$ ipython --no-banner

In [1]: import numpy as np

In [2]: np.set_printoptions(suppress=True, linewidth=200)

In [3]: def rnd(a):
   ...:     return np.round(a, 3) + 0
   ...: 

In [4]: J = np.loadtxt("w.csv", delimiter=",")

In [5]: J
Out[5]: 
array([[-2.52 ,  1.048,  0.221, -0.78 ,  0.944],
       [-0.156, -1.953,  0.028,  2.164,  0.69 ],
       [ 1.189,  1.555,  1.533,  1.437, -0.868],
       [ 0.017,  1.768,  2.138,  0.56 , -0.994],
       [-1.633, -1.284,  0.441,  1.836, -1.056],
       [-0.728,  2.574, -0.851, -0.887,  0.58 ],
       [-0.411,  2.028,  1.065, -1.187, -1.475],
       [-1.148, -1.161,  1.025,  1.498,  1.744],
       [ 1.311, -2.525,  0.38 , -0.457,  0.743],
       [ 1.1  , -0.034, -0.688, -2.705, -0.002],
       [-1.915, -0.645,  0.184, -1.796, -1.287],
       [-2.12 ,  1.165, -0.372, -1.456, -0.943],
       [-0.143,  1.908,  2.153,  0.085,  0.835],
       [ 1.492, -2.268,  1.244,  0.027, -0.288],
       [-0.465, -1.701, -0.481,  0.291, -2.361],
       [-2.015, -1.975, -0.433, -0.138,  0.912],
       [-0.209,  0.277,  1.628, -1.749,  1.781]])

In [6]: vec = np.array([0, 2, 3, 3, 2])

In [7]: rhs = J @ vec

In [8]: c, lr = np.zeros(5), 1 / np.linalg.norm(J, 2) ** 2

In [9]: for i in range(25):
   ...:     c -= lr * J.T @ (J @ c - rhs)
   ...:     if i % 5 == 0: print(i, round(np.linalg.norm(J @ c - rhs), 3))
   ...: 
0 12.483
5 0.426
10 0.031
15 0.005
20 0.001

In [10]: rnd(c)
Out[10]: array([0., 2., 3., 3., 2.])

In [11]: lab = J[:, 3] > np.median(J[:, 3])

In [12]: u = J[lab].mean(axis=0) - J[~lab].mean(axis=0)

In [13]: lab.astype(int)
Out[13]: array([0, 1, 1, 1, 1, 0, 0, 1, 0, 0, 0, 0, 1, 1, 1, 0, 0])

In [14]: rnd(u)
Out[14]: array([ 0.728, -0.605,  0.884,  2.227, -0.426])

In [15]: gram = np.cov(J, rowvar=False)

In [16]: rnd(J.std(axis=0))
Out[16]: array([1.237, 1.679, 0.943, 1.348, 1.167])

In [17]: rnd(np.linalg.eigvalsh(gram)[::-1])
Out[17]: array([3.385, 2.025, 1.607, 1.462, 0.466])

In [18]: np.median(J, axis=0)
Out[18]: array([-0.411, -0.034,  0.38 , -0.138, -0.002])

In [19]: gram.shape
Out[19]: (5, 5)

In [20]: rnd(np.corrcoef(J.T))
Out[20]: 
array([[ 1.   , -0.109,  0.332,  0.058, -0.015],
       [-0.109,  1.   ,  0.265, -0.279, -0.087],
       [ 0.332,  0.265,  1.   ,  0.281,  0.111],
       [ 0.058, -0.279,  0.281,  1.   ,  0.006],
       [-0.015, -0.087,  0.111,  0.006,  1.   ]])

In [21]: rnd(np.linalg.norm(J))
Out[21]: np.float64(12.369)

In [22]: np.abs(J).max()
Out[22]: np.float64(2.705)

In [23]: np.unravel_index(np.abs(J).argmax(), J.shape)
Out[23]: (np.int64(9), np.int64(3))

In [24]: np.count_nonzero(J)
Out[24]: np.int64(85)

In [25]: K = np.diag(np.array([0, -2, 0, 0]))

In [26]: K
Out[26]: 
array([[ 0,  0,  0,  0],
       [ 0, -2,  0,  0],
       [ 0,  0,  0,  0],
       [ 0,  0,  0,  0]])

In [27]: # null space of dimension 3

In [28]: ev, V = np.linalg.eigh(K)

In [29]: ev.sum(), np.trace(K)
Out[29]: (np.float64(-2.0), np.int64(-2))

In [30]: V @ np.diag(ev) @ V.T
Out[30]: 
array([[ 0.,  0.,  0.,  0.],
       [ 0., -2.,  0.,  0.],
       [ 0.,  0.,  0.,  0.],
       [ 0.,  0.,  0.,  0.]])

In [31]: np.unique(ev.round(6) + 0, return_counts=True)[1]
Out[31]: array([1, 3])

In [32]: ev
Out[32]: array([-2.,  0.,  0.,  0.])

In [33]: rnd(np.linalg.eigvalsh(K + -3 * np.eye(4)))
Out[33]: array([-5., -3., -3., -3.])

In [34]: V.T @ K @ V
Out[34]: 
array([[-2.,  0.,  0.,  0.],
       [ 0.,  0.,  0.,  0.],
       [ 0.,  0.,  0.,  0.],
       [ 0.,  0.,  0.,  0.]])

In [35]: rnd(np.linalg.svd(K, compute_uv=False))
Out[35]: array([2., 0., 0., 0.])

In [36]: left, sv, Vt = np.linalg.svd(K)

In [37]: V = Vt[:(sv > 1e-8).sum()]

In [38]: rng = np.random.default_rng(7448)

In [39]: vec = K[1] + -3 * K[0] + rng.integers(2) * np.eye(4)[0]

In [40]: vec
Out[40]: array([ 1., -2.,  0.,  0.])

In [41]: rnd(np.linalg.norm(vec - V.T @ V @ vec))
Out[41]: np.float64(1.0)

In [42]: V.T @ V
Out[42]: 
array([[0., 0., 0., 0.],
       [0., 1., 0., 0.],
       [0., 0., 0., 0.],
       [0., 0., 0., 0.]])

In [43]: np.linalg.matrix_rank(np.vstack([K, vec]))
Out[43]: np.int64(2)

In [44]: np.diag(V.T @ V)
Out[44]: array([0., 1., 0., 0.])

In [45]: def softmax(z):
    ...:     e = np.exp(z - z.max(axis=-1, keepdims=True))
    ...:     return e / e.sum(axis=-1, keepdims=True)
    ...: 

In [46]: rnd(softmax(10 * J[2]))
Out[46]: array([0.012, 0.468, 0.376, 0.144, 0.   ])

In [47]: rnd(softmax(J[2] + 5))
Out[47]: array([0.19 , 0.274, 0.268, 0.244, 0.024])

In [48]: rnd(softmax(J[2]))
Out[48]: array([0.19 , 0.274, 0.268, 0.244, 0.024])

In [49]: att = J @ J.T / np.sqrt(5)

In [50]: softmax(att).round(6).argmax(axis=1)
Out[50]: array([ 0,  1,  2,  3,  4,  5,  6,  7,  8,  9, 10, 11, 12, 13, 14, 15, 16])

In [51]: rnd(softmax(att)[2] @ J)
Out[51]: array([ 0.536,  1.536,  1.669,  0.839, -0.698])
